% ipython --no-banner

In [1]: import numpy as np

In [2]: np.set_printoptions(precision=3, suppress=True, linewidth=100, floatmode="fixed")

In [3]: X = np.load("run9.npy")

In [4]: X
Out[4]: 
array([[ -7.188,   3.031, -12.799,  -2.697,  -6.964, -25.995, -10.670,  -1.741, -20.268],
       [ -6.752,   2.931, -12.120,  -2.580,  -6.848, -24.853, -10.176,  -1.712, -19.343],
       [ -6.687,   2.915, -12.018,  -2.562,  -6.830, -24.680, -10.102,  -1.707, -19.203],
       [ -3.979,   2.207,  -7.628,  -1.836,  -5.942, -17.198,  -6.950,  -1.486, -13.156],
       [ -3.067,   1.918,  -6.051,  -1.590,  -5.540, -14.453,  -5.837,  -1.385, -10.945],
       [ -2.165,   1.585,  -4.402,  -1.343,  -5.036, -11.518,  -4.683,  -1.259,  -8.590],
       [ -0.685,   0.754,  -1.211,  -0.883,  -3.474,  -5.355,  -2.422,  -0.868,  -3.717],
       [ -0.547,   0.604,  -0.805,  -0.816,  -3.109,  -4.422,  -2.101,  -0.777,  -3.002],
       [ -0.527,   0.578,  -0.741,  -0.804,  -3.042,  -4.266,  -2.048,  -0.760,  -2.883],
       [ -0.395,   0.323,  -0.228,  -0.674,  -2.274,  -2.792,  -1.533,  -0.569,  -1.795],
       [ -0.354,   0.167,  -0.038,  -0.552,  -1.635,  -1.884,  -1.172,  -0.409,  -1.165],
       [ -0.312,   0.078,   0.013,  -0.425,  -1.119,  -1.274,  -0.872,  -0.280,  -0.770],
       [ -0.297,   0.062,   0.016,  -0.390,  -0.998,  -1.138,  -0.796,  -0.249,  -0.686],
       [ -0.168,   0.011,   0.007,  -0.187,  -0.416,  -0.493,  -0.376,  -0.104,  -0.295],
       [  0.143,   0.004,   0.005,   0.134,   0.252,   0.329,   0.269,   0.063,   0.198],
       [  0.315,   0.015,   0.021,   0.281,   0.496,   0.676,   0.563,   0.124,   0.410],
       [  0.502,   0.032,   0.049,   0.427,   0.715,   1.018,   0.860,   0.179,   0.623],
       [  0.626,   0.044,   0.072,   0.519,   0.842,   1.231,   1.047,   0.210,   0.757],
       [  0.754,   0.058,   0.099,   0.610,   0.962,   1.445,   1.234,   0.240,   0.892],
       [  1.473,   0.141,   0.299,   1.085,   1.501,   2.564,   2.223,   0.375,   1.619],
       [  1.751,   0.174,   0.393,   1.257,   1.670,   2.975,   2.586,   0.418,   1.893],
       [  2.506,   0.266,   0.677,   1.700,   2.063,   4.062,   3.538,   0.516,   2.627],
       [  3.583,   0.395,   1.141,   2.296,   2.515,   5.571,   4.841,   0.629,   3.670],
       [  5.478,   0.615,   2.063,   3.282,   3.138,   8.181,   7.046,   0.784,   5.514],
       [ 13.216,   1.427,   6.544,   6.950,   4.779,  18.783,  15.605,   1.195,  13.261],
       [ 13.453,   1.451,   6.692,   7.057,   4.818,  19.110,  15.862,   1.204,  13.503],
       [ 15.521,   1.649,   8.004,   7.986,   5.137,  21.961,  18.090,   1.284,  15.625],
       [ 15.534,   1.651,   8.013,   7.992,   5.139,  21.979,  18.104,   1.285,  15.638],
       [ 15.907,   1.686,   8.253,   8.158,   5.194,  22.495,  18.504,   1.298,  16.023],
       [ 16.254,   1.718,   8.477,   8.312,   5.244,  22.974,  18.876,   1.311,  16.381],
       [ 19.649,   2.030,  10.708,   9.803,   5.699,  27.678,  22.498,   1.425,  19.906],
       [ 20.389,   2.097,  11.204,  10.125,   5.792,  28.708,  23.285,   1.448,  20.680],
       [ 21.716,   2.214,  12.098,  10.699,   5.952,  30.555,  24.692,   1.488,  22.070],
       [ 27.405,   2.701,  16.016,  13.127,   6.574,  38.511,  30.692,   1.643,  28.085],
       [ 31.305,   3.020,  18.768,  14.766,   6.952,  43.996,  34.780,   1.738,  32.251],
       [ 38.939,   3.619,  24.276,  17.929,   7.610,  54.799,  42.744,   1.902,  40.489]])

In [5]: Y = np.array([[-5, 3, 4],
   ...:     [-5, -1, 1],
   ...:     [2, 3, 4],
   ...:     [1, 4, -2],
   ...:     [-4, 0, -1],
   ...:     [-2, -4, -2],
   ...:     [3, 1, -5],
   ...:     [-2, -2, 4],
   ...:     [-2, -1, 3]])

In [6]: print(np.einsum("ij->j", X))
[233.296  44.174  85.867 117.153  29.815 239.278 248.204   7.454 166.299]

In [7]: np.linalg.matrix_rank(np.vstack([X, Y.T]))
Out[7]: np.int64(6)

In [8]: Uu, sig, vt = np.linalg.svd(X)

In [9]: vecs = vt[:(sig > 1e-8).sum()]

In [10]: rng = np.random.default_rng(41658)

In [11]: vec = X[34] + -2 * X[8] + rng.integers(2) * np.eye(9)[6]

In [12]: vec
Out[12]: array([32.358,  1.864, 20.249, 16.374, 13.035, 52.527, 39.876,  3.259, 38.018])

In [13]: np.allclose(vecs.T @ vecs @ vec, vec)
Out[13]: False

In [14]: print(np.linalg.matrix_rank(np.vstack([X, vec])))
4

In [15]: z = rng.integers(0, 2, 3)

In [16]: arr = np.array([[-2, 3, 3], [-1, -2, 0], [-2, 3, -2]]) * (z[:, None] == z)

In [17]: arr
Out[17]: 
array([[-2,  0,  3],
       [ 0, -2,  0],
       [-2,  0, -2]])

In [18]: O, vecs = np.linalg.qr(arr[:, :2])[0], np.linalg.qr(arr[:, 2:])[0]

In [19]: sig = np.linalg.svd(O.T @ vecs, compute_uv=False)

In [20]: np.degrees(np.arccos(sig.clip(0, 1)))
Out[20]: array([78.690])

In [21]: (sig > 0.9).sum()
Out[21]: np.int64(0)

In [22]: m1 = np.loadtxt("out9.csv", delimiter=",")

In [23]: m1
Out[23]: 
array([[0.000, 1.000, 0.000, 0.000, 0.000, 0.000, 0.000, 0.000, 0.000, 1.000, 1.000],
       [1.000, 0.000, 0.000, 0.000, 0.000, 0.000, 0.000, 0.000, 0.000, 1.000, 0.000],
       [0.000, 0.000, 0.000, 0.000, 1.000, 0.000, 1.000, 0.000, 1.000, 0.000, 0.000],
       [0.000, 0.000, 0.000, 0.000, 0.000, 0.000, 0.000, 0.000, 0.000, 0.000, 0.000],
       [0.000, 0.000, 1.000, 0.000, 0.000, 0.000, 1.000, 1.000, 0.000, 0.000, 0.000],
       [0.000, 0.000, 0.000, 0.000, 0.000, 0.000, 1.000, 0.000, 1.000, 0.000, 0.000],
       [0.000, 0.000, 1.000, 0.000, 1.000, 1.000, 0.000, 0.000, 1.000, 0.000, 0.000],
       [0.000, 0.000, 0.000, 0.000, 1.000, 0.000, 0.000, 0.000, 1.000, 0.000, 0.000],
       [0.000, 0.000, 1.000, 0.000, 0.000, 1.000, 1.000, 1.000, 0.000, 0.000, 0.000],
       [1.000, 1.000, 0.000, 0.000, 0.000, 0.000, 0.000, 0.000, 0.000, 0.000, 1.000],
       [1.000, 0.000, 0.000, 0.000, 0.000, 0.000, 0.000, 0.000, 0.000, 1.000, 0.000]])

In [24]: evals, vecs = np.linalg.eigh(m1)

In [25]: vec = np.array([2, 0, -1, 3, 0, -2, 1, 1, -3, -2, -1])

In [26]: np.abs(m1).sum(axis=1).max(), np.round(np.abs(evals).max(), 3)
Out[26]: (np.float64(4.0), np.float64(3.169))

In [27]: vec @ m1 @ vec
Out[27]: np.float64(-8.0)

In [28]: np.round(np.linalg.eigvalsh(m1[1:, 1:]), 3) + 0
Out[28]: array([-2.205, -1.506, -1.414, -0.466,  0.000,  0.000,  0.280,  0.728,  1.414,  3.169])

In [29]: (np.linalg.matrix_power((m1 != 0) + (m1.T != 0) + np.eye(11), 11) > 0).astype(int)
Out[29]: 
array([[1, 1, 0, 0, 0, 0, 0, 0, 0, 1, 1],
       [1, 1, 0, 0, 0, 0, 0, 0, 0, 1, 1],
       [0, 0, 1, 0, 1, 1, 1, 1, 1, 0, 0],
       [0, 0, 0, 1, 0, 0, 0, 0, 0, 0, 0],
       [0, 0, 1, 0, 1, 1, 1, 1, 1, 0, 0],
       [0, 0, 1, 0, 1, 1, 1, 1, 1, 0, 0],
       [0, 0, 1, 0, 1, 1, 1, 1, 1, 0, 0],
       [0, 0, 1, 0, 1, 1, 1, 1, 1, 0, 0],
       [0, 0, 1, 0, 1, 1, 1, 1, 1, 0, 0],
       [1, 1, 0, 0, 0, 0, 0, 0, 0, 1, 1],
       [1, 1, 0, 0, 0, 0, 0, 0, 0, 1, 1]])

In [30]: Uu, sig, vt = np.linalg.svd(m1)

In [31]: sig.round(3) + 0
Out[31]: array([3.169, 2.562, 2.205, 1.562, 1.506, 1.000, 0.728, 0.466, 0.280, 0.000, 0.000])

In [32]: Y = Uu[:, :9] @ np.diag(sig[:9]) @ vt[:9]

In [33]: print(np.round(np.linalg.norm(m1 - Y, 2), 3), round(sig[9], 3))
0.0 0.0

In [34]: print(np.linalg.matrix_rank(m1, rtol=0.05))
9

In [35]: Y.round(3) + 0
Out[35]: 
array([[0.000, 1.000, 0.000, 0.000, 0.000, 0.000, 0.000, 0.000, 0.000, 1.000, 1.000],
       [1.000, 0.000, 0.000, 0.000, 0.000, 0.000, 0.000, 0.000, 0.000, 1.000, 0.000],
       [0.000, 0.000, 0.000, 0.000, 1.000, 0.000, 1.000, 0.000, 1.000, 0.000, 0.000],
       [0.000, 0.000, 0.000, 0.000, 0.000, 0.000, 0.000, 0.000, 0.000, 0.000, 0.000],
       [0.000, 0.000, 1.000, 0.000, 0.000, 0.000, 1.000, 1.000, 0.000, 0.000, 0.000],
       [0.000, 0.000, 0.000, 0.000, 0.000, 0.000, 1.000, 0.000, 1.000, 0.000, 0.000],
       [0.000, 0.000, 1.000, 0.000, 1.000, 1.000, 0.000, 0.000, 1.000, 0.000, 0.000],
       [0.000, 0.000, 0.000, 0.000, 1.000, 0.000, 0.000, 0.000, 1.000, 0.000, 0.000],
       [0.000, 0.000, 1.000, 0.000, 0.000, 1.000, 1.000, 1.000, 0.000, 0.000, 0.000],
       [1.000, 1.000, 0.000, 0.000, 0.000, 0.000, 0.000, 0.000, 0.000, 0.000, 1.000],
       [1.000, 0.000, 0.000, 0.000, 0.000, 0.000, 0.000, 0.000, 0.000, 1.000, 0.000]])

In [36]: Uu, sig, vt = np.linalg.svd(m1, full_matrices=False)

In [37]: (sig > 1e-8).sum()
Out[37]: np.int64(9)

In [38]: np.round(np.sqrt((sig ** 2).sum()), 3), np.round(np.linalg.norm(m1), 3)
Out[38]: (np.float64(5.292), np.float64(5.292))

In [39]: np.round(sig / sig[0], 3) + 0
Out[39]: array([1.000, 0.808, 0.696, 0.493, 0.475, 0.316, 0.230, 0.147, 0.088, 0.000, 0.000])

In [40]: print(np.round(vt @ vt.T, 3) + 0)
[[1.000 0.000 0.000 0.000 0.000 0.000 0.000 0.000 0.000 0.000 0.000]
 [0.000 1.000 0.000 0.000 0.000 0.000 0.000 0.000 0.000 0.000 0.000]
 [0.000 0.000 1.000 0.000 0.000 0.000 0.000 0.000 0.000 0.000 0.000]
 [0.000 0.000 0.000 1.000 0.000 0.000 0.000 0.000 0.000 0.000 0.000]
 [0.000 0.000 0.000 0.000 1.000 0.000 0.000 0.000 0.000 0.000 0.000]
 [0.000 0.000 0.000 0.000 0.000 1.000 0.000 0.000 0.000 0.000 0.000]
 [0.000 0.000 0.000 0.000 0.000 0.000 1.000 0.000 0.000 0.000 0.000]
 [0.000 0.000 0.000 0.000 0.000 0.000 0.000 1.000 0.000 0.000 0.000]
 [0.000 0.000 0.000 0.000 0.000 0.000 0.000 0.000 1.000 0.000 0.000]
 [0.000 0.000 0.000 0.000 0.000 0.000 0.000 0.000 0.000 1.000 0.000]
 [0.000 0.000 0.000 0.000 0.000 0.000 0.000 0.000 0.000 0.000 1.000]]

In [41]: print(Uu.shape, sig.shape, vt.shape)
(11, 11) (11,) (11, 11)

In [42]: np.allclose(Uu * sig @ vt, m1)
Out[42]: True
